In [1]: import numpy as np

In [2]: np.set_printoptions(precision=2, suppress=True, linewidth=140, legacy="1.25")

In [3]: A = np.load("w.npy")

In [4]: print(A)
[[0.5  0.   0.17 0.33]
 [0.25 0.38 0.12 0.25]
 [0.25 0.25 0.25 0.25]
 [0.   0.2  0.4  0.4 ]]

In [5]: print(round(float(np.linalg.norm(A, "nuc")), 2))
1.78

In [6]: print(round(float(np.linalg.norm(A, 1)), 2), round(np.linalg.norm(A, np.inf), 2))
1.23 1.0

In [7]: print(round(np.linalg.norm(A[3], 1), 2), round(np.linalg.norm(A[3], np.inf), 2))
1.0 0.4

In [8]: print(round(float(np.linalg.norm(A) ** 2 / np.linalg.norm(A, 2) ** 2), 2))
1.25

In [9]: u = np.array([2, 1, -8, 6])

In [10]: Y = A + np.outer(u, np.eye(4)[3])

In [11]: print(Y)
[[ 0.5   0.    0.17  2.33]
 [ 0.25  0.38  0.12  1.25]
 [ 0.25  0.25  0.25 -7.75]
 [ 0.    0.2   0.4   6.4 ]]

In [12]: Q, R = np.linalg.qr(A)

In [13]: print(np.round(Q.T @ Q, 2) + 0)
[[1. 0. 0. 0.]
 [0. 1. 0. 0.]
 [0. 0. 1. 0.]
 [0. 0. 0. 1.]]

In [14]: print(np.trace(Q @ Q.T))
4.0

In [15]: print(np.allclose(R.T @ R, A.T @ A))
True

In [16]: print(round(abs(R[0, 0]), 2), np.round(np.linalg.norm(A[:, 0]), 2))
0.61 0.61

In [17]: print(Q)
[[-0.82  0.49 -0.2   0.23]
 [-0.41 -0.65  0.51  0.39]
 [-0.41 -0.34 -0.12 -0.84]
 [-0.   -0.47 -0.83  0.31]]

In [18]: print(np.abs(np.diag(R)))
[0.61 0.43 0.33 0.09]

In [19]: t3 = np.stack([A, 2 * A, A[::-1]])

In [20]: print(np.linalg.matrix_rank(t3))
[4 4 4]

In [21]: print(t3.sum(axis=0))
[[1.5  0.2  0.91 1.39]
 [1.   1.39 0.61 1.  ]
 [1.   1.13 0.87 1.  ]
 [0.5  0.6  1.37 1.53]]

In [22]: print(np.linalg.det(t3))
[0.01 0.12 0.01]

In [23]: print(np.einsum("bij,cij->bc", t3, t3))
[[1.28 2.56 0.9 ]
 [2.56 5.13 1.8 ]
 [0.9  1.8  1.28]]

In [24]: rng = np.random.default_rng(85573)

In [25]: labels = rng.integers(0, 3, 3)

In [26]: F = np.triu((labels[:, None] == labels) & (rng.random((3, 3)) < 0.8), 1).astype(int)

In [27]: F += F.T

In [28]: print(F)
[[0 1 0]
 [1 0 0]
 [0 0 0]]

In [29]: print(np.all(np.linalg.eigvalsh(F) > 0))
False

In [30]: ev, vecs = np.linalg.eigh(F)

In [31]: vec = np.array([5, 4, 5])

In [32]: print(np.abs(F).sum(axis=1).max(), np.abs(ev).max())
1 1.0

In [33]: print(np.round(vecs * np.abs(ev) @ vecs.T, 2) + 0)
[[1. 0. 0.]
 [0. 1. 0.]
 [0. 0. 0.]]

In [34]: print((np.sign(vecs[:, -1].round(6)) == np.sign(vecs[0, -1].round(6))).astype(int))
[1 1 0]

In [35]: print(np.linalg.eigvalsh(F[1:, 1:]))
[0. 0.]

In [36]: print(np.round(vec @ F @ vec / (vec @ vec), 2), ev[0], ev[-1])
0.61 -1.0 1.0

In [37]: Y = np.array([[0, 3], [1, 2]])

In [38]: cent = np.kron(Y, F)

In [39]: print(cent.shape)
(6, 6)

In [40]: print(cent)
[[0 0 0 0 3 0]
 [0 0 0 3 0 0]
 [0 0 0 0 0 0]
 [0 1 0 0 2 0]
 [1 0 0 2 0 0]
 [0 0 0 0 0 0]]

In [41]: print(np.allclose(F[:-1].T @ np.linalg.lstsq(F[:-1].T, F[-1])[0], F[-1]))
True

In [42]: print(round(np.trace(np.linalg.pinv(F) @ F), 2))
2.0

In [43]: print(F @ np.linalg.pinv(F) @ F)
[[0. 1. 0.]
 [1. 0. 0.]
 [0. 0. 0.]]

In [44]: W = np.array([[2, 0, 2, 1, 0], [2, 1, 2, 2, 0], [0, 2, 1, 2, 2], [0, 2, 2, 1, 2]])

In [45]: beta = np.array([2, 0, -5, 4, -1])

In [46]: act = np.maximum(A @ W + beta, 0)

In [47]: print(np.linalg.matrix_rank(act))
4

In [48]: cent = np.array([[2, -2], [2, -1], [2, 2], [0, 2], [-2, -2]])

In [49]: print(W @ cent)
[[ 8  2]
 [10  3]
 [ 2  0]
 [ 4  0]]

In [50]: print((act @ cent).round(6).argmax(axis=1))
[0 0 0 0]

In [51]: m1 = np.load("out13.npy")

In [52]: print(m1)
[[ 12.9   -2.49   3.06   4.64]
 [-13.03  -9.77  19.39   5.86]
 [  5.99   0.13   7.82   5.72]
 [  7.5    1.16   9.4    5.22]
 [ 12.99  -2.03   0.92   7.41]
 [ 13.91  -2.18   4.03   7.53]
 [  8.27   1.47   7.79   4.95]
 [ 13.64  -1.15   2.46   6.47]
 [  7.42   0.69   6.09   5.26]
 [  5.25  -1.76   7.6    3.82]
 [ 14.36  -3.62   0.34   7.1 ]
 [ 14.05  -1.9    2.52   6.77]
 [ 11.21  -2.82   0.94   6.17]
 [ 13.05  -1.78   1.45   8.25]
 [-13.4   -9.03  17.8    2.76]
 [-12.56  -7.65  18.24   4.02]
 [ 13.07  -4.15   1.5    6.18]
 [  7.53  -1.47   7.18   4.42]
 [-14.05  -7.81  19.07   3.93]
 [  7.21  -1.16   6.88   3.28]
 [-12.66  -8.99  18.27   3.68]
 [-11.64  -9.57  15.95   7.04]
 [  8.1    1.11   6.47   6.34]
 [ 13.2   -3.4    2.94   6.12]
 [  7.64   0.8    6.86   5.15]
 [  8.25   0.99   7.02   5.56]
 [  6.83  -1.13   8.58   4.98]
 [-14.7  -10.33  18.93   5.13]
 [ 10.84  -0.19   0.1    8.37]]

In [53]: gram = np.cov(m1, rowvar=False)

In [54]: print(gram.shape)
(4, 4)

In [55]: print(np.argwhere(np.triu(np.abs(np.corrcoef(m1.T)) > 0.8, 1)))
[[0 1]
 [0 2]]

In [56]: print(m1.std(axis=0))
[10.32  3.7   6.4   1.43]

In [57]: print(np.median(m1, axis=0))
[ 7.64 -1.9   6.88  5.56]

In [58]: print(np.argsort(-m1.std(axis=0).round(6), kind="stable"))
[0 2 1 3]

In [59]: print(np.polyfit(m1[:, 2], m1[:, 0], 1))
[-1.57 16.93]

In [60]: arr = np.array([[-1.7, 1.7, 0.2, 0.1],
    ...:     [0.4, 0.0, -0.1, 1.8],
    ...:     [0.4, 1.1, 0.3, 0.8],
    ...:     [0.1, 0.1, 1.0, 0.5],
    ...:     [-0.1, -0.7, 1.5, 1.1]])

In [61]: arr[:, 2] *= 20

In [62]: print(arr)
[[-1.7  1.7  4.   0.1]
 [ 0.4  0.  -2.   1.8]
 [ 0.4  1.1  6.   0.8]
 [ 0.1  0.1 20.   0.5]
 [-0.1 -0.7 30.   1.1]]

In [63]: dist = np.linalg.norm(m1[:, None] - m1[None], axis=-1)

In [64]: print(dist[3].round(6).argsort(kind="stable")[:4])
[ 3  6  2 25]

In [65]: print(dist.mean(axis=1).argmax())
27

In [66]: print((dist + 1e9 * np.eye(29)).round(6).argmin(axis=1))
[23 27 26  6 13 11 25 11 24 19 16  7  4  4 20 20 23 19 15 17 14  1 25 16 25 24 17  1 13]

In [67]: print(np.flatnonzero(dist[3] < dist.mean() / 2))
[ 2  3  6  8  9 17 19 22 24 25 26]

In [68]: Y = arr / np.linalg.norm(arr, axis=1, keepdims=True)

In [69]: gram = Y @ Y.T

In [70]: print((gram - 2 * np.eye(5)).round(6).argmax(axis=1))
[2 2 3 4 3]

In [71]: print(np.argwhere(np.triu(np.abs(gram) > 0.95, 1)))
[[2 3]
 [2 4]
 [3 4]]

In [72]: print(gram[4])
[ 0.85 -0.71  0.97  1.    1.  ]

In [73]: print((np.abs(gram) > 0.9).astype(int))
[[1 0 0 0 0]
 [0 1 0 0 0]
 [0 0 1 1 1]
 [0 0 1 1 1]
 [0 0 1 1 1]]

In [74]: Y = np.c_[arr[:, :1] @ np.array([[0]]), np.array([3, -3, 1, 3, 0])]

In [75]: print(Y)
[[ 0.  3.]
 [ 0. -3.]
 [ 0.  1.]
 [ 0.  3.]
 [ 0.  0.]]

In [76]: print(np.linalg.matrix_rank(Y))
1

In [77]: print(np.linalg.norm(Y - arr @ np.linalg.lstsq(arr, Y)[0], axis=0))
[0.   1.38]

In [78]: print(np.linalg.norm(np.linalg.qr(arr)[0].T @ Y, axis=0) ** 2 / ((Y ** 2).sum(axis=0) + 1e-12))
[0.   0.93]

In [79]: Q, R = np.linalg.qr(arr)

In [80]: print(Q.shape, R.shape)
(5, 4) (4, 4)

In [81]: print(np.trace(Q @ Q.T))
4.0

In [82]: print(np.allclose(R.T @ R, arr.T @ arr))
True

In [83]: print(R)
[[  1.8   -1.32  -3.45   0.45]
 [  0.    -1.69   6.    -0.55]
 [  0.     0.   -36.17  -1.37]
 [  0.     0.     0.    -1.73]]

In [84]: print(np.abs(np.diag(R)))
[ 1.8   1.69 36.17  1.73]

In [85]: vec = np.array([1, -2, -2, 0])

In [86]: y = A @ vec

In [87]: print(y)
[ 0.16 -0.75 -0.75 -1.2 ]

In [88]: print(np.round(np.linalg.solve(A, 3 * y), 2) + 0)
[ 3. -6. -6.  0.]

In [89]: print(np.round(np.linalg.solve(A.T, A[1]), 2) + 0)
[0. 1. 0. 0.]

In [90]: print(np.round(np.linalg.solve(A, y + A[:, 1]), 2) + 0)
[ 1. -1. -2.  0.]

In [91]: mat = np.array([[-3, -4, 0], [2, -2, -1], [-4, 4, 2], [-1, -1, -2], [-3, -1, 0]])

In [92]: ang = np.radians(90)

In [93]: R = np.eye(3)

In [94]: R[0, 0] = R[2, 2] = np.cos(ang)

In [95]: R[0, 2], R[2, 0] = -np.sin(ang), np.sin(ang)

In [96]: print(R.round(2) + 0)
[[ 0.  0. -1.]
 [ 0.  1.  0.]
 [ 1.  0.  0.]]

In [97]: Y = mat @ R.T

In [98]: print(Y.round(2) + 0)
[[ 0. -4. -3.]
 [ 1. -2.  2.]
 [-2.  4. -4.]
 [ 2. -1. -1.]
 [ 0. -1. -3.]]

In [99]: print(np.abs(Y - mat).max(axis=0))
[3. 0. 6.]
